$ python3 -q
>>> import numpy as np
>>> np.set_printoptions(precision=3, suppress=True, linewidth=160, sign=" ")
>>> rng = np.random.default_rng(44)
>>> arr = np.array([[2, 1, 3, 1, 5, 4, 3, 3, 0, 0],
...     [2, 9, 1, 0, 4, 6, 9, 1, 3, 1],
...     [6, 9, 8, 3, 9, 3, 2, 7, 1, 5]]) * (rng.random((3, 10)) < 0.3)
>>> arr
array([[ 2,  1,  0,  0,  5,  0,  3,  0,  0,  0],
       [ 0,  0,  0,  0,  0,  6,  0,  0,  0,  1],
       [ 6,  0,  8,  0,  9,  0,  0,  7,  0,  0]])
>>> r0 = np.array([9, 4])
>>> np.cross(arr[0, :3], arr[2, :3])
array([  8, -16,  -6])
>>> np.convolve(arr[0], r0)
array([ 18,  17,   4,   0,  45,  20,  27,  12,   0,   0,   0])
>>> np.polyval(r0, arr[0])
array([ 22,  13,   4,   4,  49,   4,  31,   4,   4,   4])
>>> x = np.array([4, 3, -4, -3, 4, -2, 5, -1, -3, -5])
>>> h = np.maximum(arr @ x, 0)
>>> np.maximum(arr @ x, 0) - np.maximum(-arr @ x, 0)
array([ 46, -17,  21])
>>> h
array([ 46,   0,  21])
>>> np.tanh(arr @ x)
array([ 1., -1.,  1.])
>>> data = np.loadtxt("case0.csv", delimiter=",")
>>> data
array([[  3.,  -1.,   1.,  -3.,  -4.,  -1.,   3.],
       [ -2.,  -3.,   3.,  -1., -12.,  -1.,   1.],
       [  0.,   3.,   0.,   2.,  12.,   1.,   0.],
       [  3.,  -2.,   0.,   1.,  -8.,   3.,  -1.]])
>>> # column 4 dominates
>>> theta = np.radians(45)
>>> R = np.eye(10)
>>> R[9, 9] = R[8, 8] = np.cos(theta)
>>> R[9, 8], R[8, 9] = -np.sin(theta), np.sin(theta)
>>> R
array([[ 1.   ,  0.   ,  0.   ,  0.   ,  0.   ,  0.   ,  0.   ,  0.   ,  0.   ,  0.   ],
       [ 0.   ,  1.   ,  0.   ,  0.   ,  0.   ,  0.   ,  0.   ,  0.   ,  0.   ,  0.   ],
       [ 0.   ,  0.   ,  1.   ,  0.   ,  0.   ,  0.   ,  0.   ,  0.   ,  0.   ,  0.   ],
       [ 0.   ,  0.   ,  0.   ,  1.   ,  0.   ,  0.   ,  0.   ,  0.   ,  0.   ,  0.   ],
       [ 0.   ,  0.   ,  0.   ,  0.   ,  1.   ,  0.   ,  0.   ,  0.   ,  0.   ,  0.   ],
       [ 0.   ,  0.   ,  0.   ,  0.   ,  0.   ,  1.   ,  0.   ,  0.   ,  0.   ,  0.   ],
       [ 0.   ,  0.   ,  0.   ,  0.   ,  0.   ,  0.   ,  1.   ,  0.   ,  0.   ,  0.   ],
       [ 0.   ,  0.   ,  0.   ,  0.   ,  0.   ,  0.   ,  0.   ,  1.   ,  0.   ,  0.   ],
       [ 0.   ,  0.   ,  0.   ,  0.   ,  0.   ,  0.   ,  0.   ,  0.   ,  0.707,  0.707],
       [ 0.   ,  0.   ,  0.   ,  0.   ,  0.   ,  0.   ,  0.   ,  0.   , -0.707,  0.707]])
>>> M2 = arr @ R.T
>>> np.abs(M2 - arr).max(axis=0)
array([ 0.   ,  0.   ,  0.   ,  0.   ,  0.   ,  0.   ,  0.   ,  0.   ,  0.707,  0.293])
>>> np.allclose(arr @ arr.T, M2 @ M2.T)
True
>>> np.linalg.svd(arr, compute_uv=False), np.linalg.svd(M2, compute_uv=False)
(array([ 15.675,   6.083,   4.825]), array([ 15.675,   6.083,   4.825]))
>>> np.allclose(np.linalg.norm(arr, axis=1), np.linalg.norm(M2, axis=1))
True
